$ python -q
>>> import numpy as np
>>> import numpy.linalg as la
>>> np.set_printoptions(precision=2, suppress=True, linewidth=160, floatmode="fixed")
>>> rnd = lambda a: np.round(a, 2) + 0
>>> E = np.load("arr.npy")
>>> E
array([[  0.07,   0.13,  -2.18,  -0.40],
       [  0.16,  -0.22,   3.04,   0.80],
       [ -0.11,   0.00,  -2.35,  -0.51],
       [  0.14,  -0.18,  -5.36,  -1.13],
       [  0.02,  -0.01,   2.43,   0.31],
       [ -0.20,  -0.07,  -4.34,  -0.83],
       [ -0.03,  -0.03,   6.16,   1.19],
       [  0.03,  -0.01,  -3.48,  -0.47],
       [ -0.18,   0.06,   3.22,   0.64],
       [  0.00,   0.11,   0.19,  -0.16],
       [ -0.07,   0.12,  -2.10,  -0.41],
       [  0.02,   0.01,   1.87,   0.20],
       [  0.20,  -0.03,   0.11,  -0.04],
       [ -0.06,   0.09,  -2.04,  -0.47],
       [ -0.01,  -0.08,   8.36,   1.89],
       [  0.06,   0.04,  -2.65,  -0.35],
       [ -0.01,   0.00,  -6.79,  -1.39],
       [ -0.07,  -0.10,  -0.94,  -0.29],
       [ -0.03,  -0.04,  -1.66,  -0.50],
       [  0.03,  -0.02,   7.87,   1.61],
       [ -0.18,  -0.13,   5.65,   1.24],
       [ -0.08,   0.13,  -7.28,  -1.48],
       [  0.22,   0.03,   7.84,   1.49],
       [  0.02,  -0.18,  -2.17,  -0.38],
       [ -0.14,   0.06,  -1.78,  -0.32],
       [  0.24,   0.04,  10.10,   1.81],
       [  0.00,  -0.04, -12.81,  -2.62],
       [ -0.15,   0.11,  -2.20,  -0.47],
       [  0.11,  -0.14,   0.87,   0.06],
       [  0.10,  -0.04,  -4.12,  -0.97],
       [  0.02,  -0.04,  -7.16,  -1.53],
       [  0.00,  -0.03,  -2.47,  -0.48],
       [  0.01,  -0.09,  -2.26,  -0.35]])
>>> rng = np.random.default_rng(82)
>>> lab = rng.permutation(4)
>>> M2 = E[:, lab] * rng.choice([-1, 1], 4)
>>> M2
array([[  0.13,  -0.40,   2.18,   0.07],
       [ -0.22,   0.80,  -3.04,   0.16],
       [  0.00,  -0.51,   2.35,  -0.11],
       [ -0.18,  -1.13,   5.36,   0.14],
       [ -0.01,   0.31,  -2.43,   0.02],
       [ -0.07,  -0.83,   4.34,  -0.20],
       [ -0.03,   1.19,  -6.16,  -0.03],
       [ -0.01,  -0.47,   3.48,   0.03],
       [  0.06,   0.64,  -3.22,  -0.18],
       [  0.11,  -0.16,  -0.19,   0.00],
       [  0.12,  -0.41,   2.10,  -0.07],
       [  0.01,   0.20,  -1.87,   0.02],
       [ -0.03,  -0.04,  -0.11,   0.20],
       [  0.09,  -0.47,   2.04,  -0.06],
       [ -0.08,   1.89,  -8.36,  -0.01],
       [  0.04,  -0.35,   2.65,   0.06],
       [  0.00,  -1.39,   6.79,  -0.01],
       [ -0.10,  -0.29,   0.94,  -0.07],
       [ -0.04,  -0.50,   1.66,  -0.03],
       [ -0.02,   1.61,  -7.87,   0.03],
       [ -0.13,   1.24,  -5.65,  -0.18],
       [  0.13,  -1.48,   7.28,  -0.08],
       [  0.03,   1.49,  -7.84,   0.22],
       [ -0.18,  -0.38,   2.17,   0.02],
       [  0.06,  -0.32,   1.78,  -0.14],
       [  0.04,   1.81, -10.10,   0.24],
       [ -0.04,  -2.62,  12.81,   0.00],
       [  0.11,  -0.47,   2.20,  -0.15],
       [ -0.14,   0.06,  -0.87,   0.11],
       [ -0.04,  -0.97,   4.12,   0.10],
       [ -0.04,  -1.53,   7.16,   0.02],
       [ -0.03,  -0.48,   2.47,   0.00],
       [ -0.09,  -0.35,   2.26,   0.01]])
>>> Uu, _, Vh = la.svd(E.T @ M2)
>>> rnd(Uu @ Vh)
array([[ 0.00,  0.00,  0.00,  1.00],
       [ 1.00,  0.00,  0.00,  0.00],
       [ 0.00,  0.00, -1.00,  0.00],
       [ 0.00,  1.00,  0.00,  0.00]])
>>> rnd(la.lstsq(E, M2)[0])
array([[ 0.00,  0.00,  0.00,  1.00],
       [ 1.00,  0.00,  0.00,  0.00],
       [ 0.00,  0.00, -1.00,  0.00],
       [ 0.00,  1.00,  0.00,  0.00]])
>>> feats = np.array([[1, 5, 2, -5, -4, -4],
...     [2, -1, -4, 2, 2, 1],
...     [0, 4, 2, -1, 0, 4],
...     [3, -5, -4, -3, 5, -4],
...     [-2, -4, -4, -1, -5, -1],
...     [2, -5, -4, 4, 2, 3]])
>>> feats
array([[ 1,  5,  2, -5, -4, -4],
       [ 2, -1, -4,  2,  2,  1],
       [ 0,  4,  2, -1,  0,  4],
       [ 3, -5, -4, -3,  5, -4],
       [-2, -4, -4, -1, -5, -1],
       [ 2, -5, -4,  4,  2,  3]])
>>> Uu, sig, Vh = la.svd(feats, full_matrices=False)
>>> (sig > 1e-8).sum()
np.int64(6)
>>> np.abs(Uu[:, 0]).round(6).argmax()
np.int64(5)
>>> print(rnd(np.abs(Vh[0])))
[0.16 0.68 0.53 0.29 0.38 0.07]
>>> rnd(np.cumsum(sig ** 2) / np.sum(sig ** 2))
array([0.53, 0.78, 0.94, 0.98, 0.99, 1.00])
>>> print(rnd(sig / sig[0]))
[1.00 0.69 0.55 0.28 0.19 0.10]
>>> rnd(np.sqrt((sig ** 2).sum())), rnd(la.norm(feats))
(np.float64(19.77), np.float64(19.77))
